$ python3 -q
>>> import numpy as np
>>> np.set_printoptions(precision=1, suppress=True, linewidth=160, legacy="1.25")
>>> A = np.load("layer19.npy")
>>> A.round(1) + 0
array([[-0.9,  0.1, -0.3, -0.1, -0.3, -0.1],
       [-0.1,  0. , -0.5,  0.7,  0.5,  0.2],
       [-0.1,  0.6, -0.1, -0.4,  0.6, -0.3],
       [-0.5, -0.3,  0.6,  0. ,  0.4,  0.2],
       [ 0. , -0.7, -0.4, -0.3,  0.2, -0.4],
       [ 0.1,  0. , -0.3, -0.5,  0.1,  0.8]])
>>> np.linalg.norm(A, axis=0)
array([1., 1., 1., 1., 1., 1.])
>>> np.round(np.linalg.pinv(A), 1) + 0
array([[-0.9, -0.1, -0.1, -0.5,  0. ,  0.1],
       [ 0.1,  0. ,  0.6, -0.3, -0.7,  0. ],
       [-0.3, -0.5, -0.1,  0.6, -0.4, -0.3],
       [-0.1,  0.7, -0.4,  0. , -0.3, -0.5],
       [-0.3,  0.5,  0.6,  0.4,  0.2,  0.1],
       [-0.1,  0.2, -0.3,  0.2, -0.4,  0.8]])
>>> np.round(A.T @ A, 1) + 0
array([[1., 0., 0., 0., 0., 0.],
       [0., 1., 0., 0., 0., 0.],
       [0., 0., 1., 0., 0., 0.],
       [0., 0., 0., 1., 0., 0.],
       [0., 0., 0., 0., 1., 0.],
       [0., 0., 0., 0., 0., 1.]])
>>> x0 = np.array([2, 1, 3, 0, 1, 2])
>>> [p for p in range(1, 25) if np.allclose(np.linalg.matrix_power(A, p), np.eye(6))]
[]
>>> round(float(np.linalg.norm(x0)), 1), round(np.linalg.norm(A @ x0), 1)
(4.4, 4.4)
>>> np.round(np.linalg.inv(A), 1) + 0
array([[-0.9, -0.1, -0.1, -0.5,  0. ,  0.1],
       [ 0.1,  0. ,  0.6, -0.3, -0.7,  0. ],
       [-0.3, -0.5, -0.1,  0.6, -0.4, -0.3],
       [-0.1,  0.7, -0.4,  0. , -0.3, -0.5],
       [-0.3,  0.5,  0.6,  0.4,  0.2,  0.1],
       [-0.1,  0.2, -0.3,  0.2, -0.4,  0.8]])
>>> 6 - np.linalg.matrix_rank(A - np.eye(6), tol=1e-8)
1
>>> np.sort(np.abs(np.degrees(np.angle(np.linalg.eigvals(A)))))
array([  0. ,  76.2,  76.2, 101.9, 101.9, 180. ])
>>> u = np.array([2, 1, 0])
>>> np.round(np.array([np.convolve(row, u, "same") for row in A]), 1) + 0
array([[-0.7, -0.6, -0.6, -0.8, -0.4, -0.1],
       [-0.2, -1. ,  0.9,  1.7,  0.9,  0.2],
       [ 1.1,  0.5, -0.8,  0.9,  0. , -0.3],
       [-1.2,  0.9,  0.6,  0.9,  0.9,  0.2],
       [-1.4, -1.4, -1. ,  0.2, -0.6, -0.4],
       [ 0. , -0.6, -1.4, -0.3,  1.7,  0.8]])
>>> np.round(np.cross(A[2, :3], A[0, :3]), 1) + 0
array([-0.2,  0. ,  0.5])
